>>> import numpy as np
>>> np.set_printoptions(precision=2, suppress=True, linewidth=100, legacy="1.25")
>>> def tidy(a):
...     return np.round(a, 2) + 0
... 
>>> data = np.loadtxt("m.csv", delimiter=",")
>>> data
array([[2., 2., 0.],
       [0., 6., 4.],
       [7., 5., 2.],
       [1., 5., 2.],
       [1., 2., 7.]])
>>> O, r_ = np.linalg.qr(data)
>>> tidy(abs(r_[0, 0])), tidy(np.linalg.norm(data[:, 0]))
(7.42, 7.42)
>>> tidy(O.T @ O)
array([[1., 0., 0.],
       [0., 1., 0.],
       [0., 0., 1.]])
>>> np.allclose(r_.T @ r_, data.T @ data)
True
>>> left, s, VT = np.linalg.svd(data, full_matrices=False)
>>> np.allclose(left * s @ VT, data)
True
>>> (s > 1e-8).sum()
3
>>> tidy(left.T @ data @ VT.T)
array([[12.86,  0.  ,  0.  ],
       [ 0.  ,  6.31,  0.  ],
       [ 0.  ,  0.  ,  4.11]])
>>> proj = data @ np.linalg.solve(data.T @ data, data.T)
>>> tidy(np.linalg.eigvalsh(proj))
array([0., 0., 1., 1., 1.])
>>> tidy((np.eye(5) - proj) @ data)
array([[0., 0., 0.],
       [0., 0., 0.],
       [0., 0., 0.],
       [0., 0., 0.],
       [0., 0., 0.]])
>>> np.linalg.matrix_rank(np.eye(5) - proj)
2
>>> M = np.array([[3, 2, 0, 0, 0, 0],
...     [3, -3, 0, 0, 0, 0],
...     [-3, 2, 0, 0, 0, 0],
...     [0, 0, 3, 2, 0, 0],
...     [0, 0, 3, -3, 0, 0],
...     [0, 0, -3, 2, 0, 0],
...     [0, 0, 0, 0, 3, 2],
...     [0, 0, 0, 0, 3, -3],
...     [0, 0, 0, 0, -3, 2]])
>>> vec = np.array([2, 1, 1, 0, 2, 1])
>>> rhs = M @ vec
>>> print(tidy(np.linalg.pinv(M) @ M))
[[1. 0. 0. 0. 0. 0.]
 [0. 1. 0. 0. 0. 0.]
 [0. 0. 1. 0. 0. 0.]
 [0. 0. 0. 1. 0. 0.]
 [0. 0. 0. 0. 1. 0.]
 [0. 0. 0. 0. 0. 1.]]
>>> tidy(np.linalg.lstsq(M, rhs)[0])
array([2., 1., 1., 0., 2., 1.])
>>> rhs
array([ 8,  3, -4,  3,  3, -3,  8,  3, -4])
>>> rng = np.random.default_rng(732)
>>> rhs = rhs + 0.02 * rng.normal(size=9)
>>> tidy(rhs)
array([ 7.99,  2.95, -4.  ,  3.  ,  3.02, -3.02,  7.97,  3.02, -4.04])
>>> c, *_ = np.linalg.lstsq(M, rhs)
>>> print(tidy(np.linalg.norm(rhs - M @ c)))
0.04
>>> print(tidy(M.T @ (rhs - M @ c)))
[0. 0. 0. 0. 0. 0.]
>>> vec = np.array([2, -3, 0, -3, 0, -3])
>>> np.einsum("ij,j->i", M, vec)
array([  0,  15, -12,  -6,   9,  -6,  -6,   9,  -6])
>>> M * vec
array([[ 6, -6,  0,  0,  0,  0],
       [ 6,  9,  0,  0,  0,  0],
       [-6, -6,  0,  0,  0,  0],
       [ 0,  0,  0, -6,  0,  0],
       [ 0,  0,  0,  9,  0,  0],
       [ 0,  0,  0, -6,  0,  0],
       [ 0,  0,  0,  0,  0, -6],
       [ 0,  0,  0,  0,  0,  9],
       [ 0,  0,  0,  0,  0, -6]])
>>> (M @ vec).argmax()
1
>>> M @ np.ones(6)
array([ 5.,  0., -1.,  5.,  0., -1.,  5.,  0., -1.])
>>> M @ (2 * vec)
array([  0,  30, -24, -12,  18, -12, -12,  18, -12])
>>> M @ np.eye(6)[0]
array([ 3.,  3., -3.,  0.,  0.,  0.,  0.,  0.,  0.])
>>> other = np.array([[0, 2, 0], [0, 2, 0]])
>>> cent = np.kron(other, data)
>>> cent.shape
(10, 9)
>>> proj = M @ np.linalg.solve(M.T @ M, M.T)
>>> tidy(proj @ M[:, 5])
array([ 0.,  0.,  0.,  0.,  0.,  0.,  2., -3.,  2.])
>>> tidy(proj)
array([[ 0.98, -0.1 , -0.12,  0.  ,  0.  ,  0.  ,  0.  ,  0.  ,  0.  ],
       [-0.1 ,  0.62, -0.48,  0.  ,  0.  ,  0.  ,  0.  ,  0.  ,  0.  ],
       [-0.12, -0.48,  0.4 ,  0.  ,  0.  ,  0.  ,  0.  ,  0.  ,  0.  ],
       [ 0.  ,  0.  ,  0.  ,  0.98, -0.1 , -0.12,  0.  ,  0.  ,  0.  ],
       [ 0.  ,  0.  ,  0.  , -0.1 ,  0.62, -0.48,  0.  ,  0.  ,  0.  ],
       [ 0.  ,  0.  ,  0.  , -0.12, -0.48,  0.4 ,  0.  ,  0.  ,  0.  ],
       [ 0.  ,  0.  ,  0.  ,  0.  ,  0.  ,  0.  ,  0.98, -0.1 , -0.12],
       [ 0.  ,  0.  ,  0.  ,  0.  ,  0.  ,  0.  , -0.1 ,  0.62, -0.48],
       [ 0.  ,  0.  ,  0.  ,  0.  ,  0.  ,  0.  , -0.12, -0.48,  0.4 ]])
>>> tidy(np.linalg.eigvalsh(proj))
array([0., 0., 0., 1., 1., 1., 1., 1., 1.])
>>> print(tidy(np.diag(proj)))
[0.98 0.62 0.4  0.98 0.62 0.4  0.98 0.62 0.4 ]
>>> np.linalg.matrix_rank(np.eye(9) - proj)
3
